$ python3 -q
>>> import numpy as np
>>> from numpy import linalg as LA
>>> np.set_printoptions(precision=3, suppress=True, linewidth=120)
>>> feats = np.load("layer13.npy")
>>> feats
array([[9., 0., 4., 0., 8., 3., 2., 0., 0.],
       [9., 6., 5., 5., 7., 0., 7., 0., 0.],
       [8., 9., 0., 1., 5., 5., 5., 0., 0.],
       [3., 2., 9., 4., 6., 3., 6., 0., 0.],
       [3., 2., 8., 2., 1., 5., 6., 0., 0.],
       [2., 5., 4., 5., 6., 4., 9., 0., 0.],
       [7., 2., 7., 3., 8., 0., 4., 0., 0.],
       [0., 0., 0., 0., 0., 0., 0., 2., 8.],
       [0., 0., 0., 0., 0., 0., 0., 8., 6.]])
>>> (feats + feats.T) / 2
array([[9. , 4.5, 6. , 1.5, 5.5, 2.5, 4.5, 0. , 0. ],
       [4.5, 6. , 7. , 3.5, 4.5, 2.5, 4.5, 0. , 0. ],
       [6. , 7. , 0. , 5. , 6.5, 4.5, 6. , 0. , 0. ],
       [1.5, 3.5, 5. , 4. , 4. , 4. , 4.5, 0. , 0. ],
       [5.5, 4.5, 6.5, 4. , 1. , 5.5, 7. , 0. , 0. ],
       [2.5, 2.5, 4.5, 4. , 5.5, 4. , 4.5, 0. , 0. ],
       [4.5, 4.5, 6. , 4.5, 7. , 4.5, 4. , 0. , 0. ],
       [0. , 0. , 0. , 0. , 0. , 0. , 0. , 2. , 8. ],
       [0. , 0. , 0. , 0. , 0. , 0. , 0. , 8. , 6. ]])
>>> round(float(np.abs(LA.eigvals(feats)).max()), 3)
31.007
>>> np.sort(np.abs(LA.eigvals(feats)))
array([ 0.487,  3.861,  4.246,  5.017,  5.017,  6.119,  6.119, 12.246, 31.007])
>>> np.trace(feats)
np.float64(36.0)
>>> M = np.loadtxt("case17.csv", delimiter=",")
>>> M
array([[ 1., -2., -2., -2.],
       [ 0.,  3.,  0.,  0.],
       [ 0.,  0.,  3.,  0.],
       [ 0.,  0.,  0.,  3.]])
>>> LA.matrix_power(M - np.diag(np.diag(M)), 4)
array([[0., 0., 0., 0.],
       [0., 0., 0., 0.],
       [0., 0., 0., 0.],
       [0., 0., 0., 0.]])
>>> LA.matrix_rank(M - M[0, 0] * np.eye(4))
np.int64(3)
>>> rng = np.random.default_rng(72)
>>> lab = rng.integers(0, 3, 7)
>>> arr = (lab[:, None] == lab) * -3 + np.eye(7)
>>> arr
array([[-2., -3.,  0.,  0.,  0.,  0.,  0.],
       [-3., -2.,  0.,  0.,  0.,  0.,  0.],
       [ 0.,  0., -2.,  0., -3.,  0.,  0.],
       [ 0.,  0.,  0., -2.,  0., -3., -3.],
       [ 0.,  0., -3.,  0., -2.,  0.,  0.],
       [ 0.,  0.,  0., -3.,  0., -2., -3.],
       [ 0.,  0.,  0., -3.,  0., -3., -2.]])
>>> # splits into 3 blocks
>>> round(LA.eigvalsh(arr).min(), 3)
np.float64(-8.0)
>>> try:
...     LA.cholesky(arr)
... except LA.LinAlgError as e:
...     print(repr(e))
... 
LinAlgError('Matrix is not positive definite')
>>> print(np.einsum("ij,ji->", M, M))
28.0
>>> round(LA.det(M.T), 3)
np.float64(27.0)
>>> f = np.array([3, 3, 3, 0, 0, 2, 1])
>>> other = arr + np.outer(f, np.eye(7)[0])
>>> print(LA.matrix_rank(LA.inv(other) - LA.inv(arr), tol=1e-8))
1
>>> other
array([[ 1., -3.,  0.,  0.,  0.,  0.,  0.],
       [ 0., -2.,  0.,  0.,  0.,  0.,  0.],
       [ 3.,  0., -2.,  0., -3.,  0.,  0.],
       [ 0.,  0.,  0., -2.,  0., -3., -3.],
       [ 0.,  0., -3.,  0., -2.,  0.,  0.],
       [ 2.,  0.,  0., -3.,  0., -2., -3.],
       [ 1.,  0.,  0., -3.,  0., -3., -2.]])
>>> round(LA.det(other) / LA.det(arr), 3), round(1 + LA.solve(arr, f)[0], 3)
(np.float64(0.4), np.float64(0.4))
>>> f, v = other[0], other[1]
>>> f @ f
np.float64(10.0)
>>> p = (f @ v) / (f @ f) * f
>>> np.outer(f, v)
array([[ 0., -2.,  0.,  0.,  0.,  0.,  0.],
       [-0.,  6., -0., -0., -0., -0., -0.],
       [ 0., -0.,  0.,  0.,  0.,  0.,  0.],
       [ 0., -0.,  0.,  0.,  0.,  0.,  0.],
       [ 0., -0.,  0.,  0.,  0.,  0.,  0.],
       [ 0., -0.,  0.,  0.,  0.,  0.,  0.],
       [ 0., -0.,  0.,  0.,  0.,  0.,  0.]])
>>> LA.matrix_rank(np.outer(f, v))
np.int64(1)
>>> print(v - p)
[-0.6 -0.2  0.   0.   0.   0.   0. ]
>>> np.trace(arr)
np.float64(-14.0)
>>> print(np.sort(np.abs(LA.eigvals(arr))))
[1. 1. 1. 1. 5. 5. 8.]
>>> (arr + arr.T) / 2
array([[-2., -3.,  0.,  0.,  0.,  0.,  0.],
       [-3., -2.,  0.,  0.,  0.,  0.,  0.],
       [ 0.,  0., -2.,  0., -3.,  0.,  0.],
       [ 0.,  0.,  0., -2.,  0., -3., -3.],
       [ 0.,  0., -3.,  0., -2.,  0.,  0.],
       [ 0.,  0.,  0., -3.,  0., -2., -3.],
       [ 0.,  0.,  0., -3.,  0., -3., -2.]])
>>> X = np.loadtxt("m.csv", delimiter=",")
>>> X
array([[ 13.918, -13.595,  -8.056,  -4.696,  19.668, -19.668,  -6.917,  -0.141],
       [ 10.126,  -9.39 ,  -6.394,  -2.985,  14.735, -14.735,  -5.356,   1.023],
       [  8.79 ,  -7.944,  -5.792,  -2.424,  12.99 , -12.99 ,  -4.774,   1.361],
       [  4.318,  -3.325,  -3.654,  -0.779,   7.087,  -7.087,  -2.654,   2.042],
       [  1.984,  -1.16 ,  -2.334,  -0.16 ,   3.861,  -3.861,  -1.368,   1.866],
       [  1.867,  -1.061,  -2.258,  -0.137,   3.693,  -3.693,  -1.298,   1.837],
       [  1.543,  -0.793,  -2.038,  -0.077,   3.215,  -3.215,  -1.1  ,   1.739],
       [  1.274,  -0.58 ,  -1.842,  -0.035,   2.806,  -2.806,  -0.929,   1.635],
       [  1.236,  -0.551,  -1.813,  -0.03 ,   2.747,  -2.747,  -0.905,   1.618],
       [  0.16 ,   0.092,  -0.658,   0.027,   0.772,  -0.772,  -0.14 ,   0.675],
       [  0.028,  -0.116,   0.299,   0.012,  -0.282,   0.282,  -0.03 ,  -0.287],
       [  0.486,  -0.618,   1.591,   0.478,  -1.346,   1.346,  -0.723,  -0.995],
       [  0.817,   1.329,   5.553,   5.237,  -6.25 ,   6.25 ,  -4.54 ,   1.547],
       [  0.571,   2.299,   6.436,   6.624,  -7.663,   7.663,  -5.396,   2.6  ],
       [ -0.769,   6.256,   9.359,  11.561, -12.827,  12.827,  -8.094,   6.634]])
>>> np.abs(np.diag(LA.qr(X)[1])) > 1e-9
array([ True,  True,  True, False, False, False, False, False])
>>> X @ LA.pinv(X) @ X
array([[ 13.918, -13.595,  -8.056,  -4.696,  19.668, -19.668,  -6.917,  -0.141],
       [ 10.126,  -9.39 ,  -6.394,  -2.985,  14.735, -14.735,  -5.356,   1.023],
       [  8.79 ,  -7.944,  -5.792,  -2.424,  12.99 , -12.99 ,  -4.774,   1.361],
       [  4.318,  -3.325,  -3.654,  -0.779,   7.087,  -7.087,  -2.654,   2.042],
       [  1.984,  -1.16 ,  -2.334,  -0.16 ,   3.861,  -3.861,  -1.368,   1.866],
       [  1.867,  -1.061,  -2.258,  -0.137,   3.693,  -3.693,  -1.298,   1.837],
       [  1.543,  -0.793,  -2.038,  -0.077,   3.215,  -3.215,  -1.1  ,   1.739],
       [  1.274,  -0.58 ,  -1.842,  -0.035,   2.806,  -2.806,  -0.929,   1.635],
       [  1.236,  -0.551,  -1.813,  -0.03 ,   2.747,  -2.747,  -0.905,   1.618],
       [  0.16 ,   0.092,  -0.658,   0.027,   0.772,  -0.772,  -0.14 ,   0.675],
       [  0.028,  -0.116,   0.299,   0.012,  -0.282,   0.282,  -0.03 ,  -0.287],
       [  0.486,  -0.618,   1.591,   0.478,  -1.346,   1.346,  -0.723,  -0.995],
       [  0.817,   1.329,   5.553,   5.237,  -6.25 ,   6.25 ,  -4.54 ,   1.547],
       [  0.571,   2.299,   6.436,   6.624,  -7.663,   7.663,  -5.396,   2.6  ],
       [ -0.769,   6.256,   9.359,  11.561, -12.827,  12.827,  -8.094,   6.634]])
>>> print(LA.lstsq(X[:-1].T, X[-1])[2])
3
>>> rk = LA.matrix_rank(X)
>>> print(rk)
3
>>> N = LA.svd(X)[2][rk:].T
>>> print(LA.matrix_rank(X.T @ X), LA.matrix_rank(X @ X.T))
3 3
>>> np.allclose(X @ N, 0)
True
>>> [int(LA.matrix_rank(np.delete(X, i, axis=0))) for i in range(15)]
[3, 3, 3, 3, 3, 3, 3, 3, 3, 3, 3, 3, 3, 3, 3]
>>> Uu, sigma, Vt = LA.svd(X, full_matrices=False)
>>> np.abs(Vt[0])
array([0.305, 0.332, 0.296, 0.202, 0.575, 0.575, 0.077, 0.019])
>>> np.round(Vt @ Vt.T, 3) + 0
array([[1., 0., 0., 0., 0., 0., 0., 0.],
       [0., 1., 0., 0., 0., 0., 0., 0.],
       [0., 0., 1., 0., 0., 0., 0., 0.],
       [0., 0., 0., 1., 0., 0., 0., 0.],
       [0., 0., 0., 0., 1., 0., 0., 0.],
       [0., 0., 0., 0., 0., 1., 0., 0.],
       [0., 0., 0., 0., 0., 0., 1., 0.],
       [0., 0., 0., 0., 0., 0., 0., 1.]])
>>> Uu.shape, sigma.shape, Vt.shape
((15, 8), (8,), (8, 8))
>>> np.round(sigma / sigma[0], 3) + 0
array([1.   , 0.375, 0.115, 0.   , 0.   , 0.   , 0.   , 0.   ])
>>> round(np.sqrt((sigma ** 2).sum()), 3), round(float(LA.norm(X)), 3)
(np.float64(63.037), 63.037)
>>> (sigma > 1e-8).sum()
np.int64(3)
>>> other = np.array([[3, -6],
...     [-4, 3],
...     [8, 3],
...     [-8, -1],
...     [0, -6],
...     [-7, -3],
...     [-4, -2],
...     [3, 8]])
>>> print(LA.matrix_rank(np.vstack([X, other.T])))
5
>>> LA.matrix_rank(X @ other)
np.int64(2)
>>> np.einsum("ij->j", X)
array([ 46.349, -29.158, -11.6  ,  12.616,  43.207, -43.207, -44.223,  23.153])
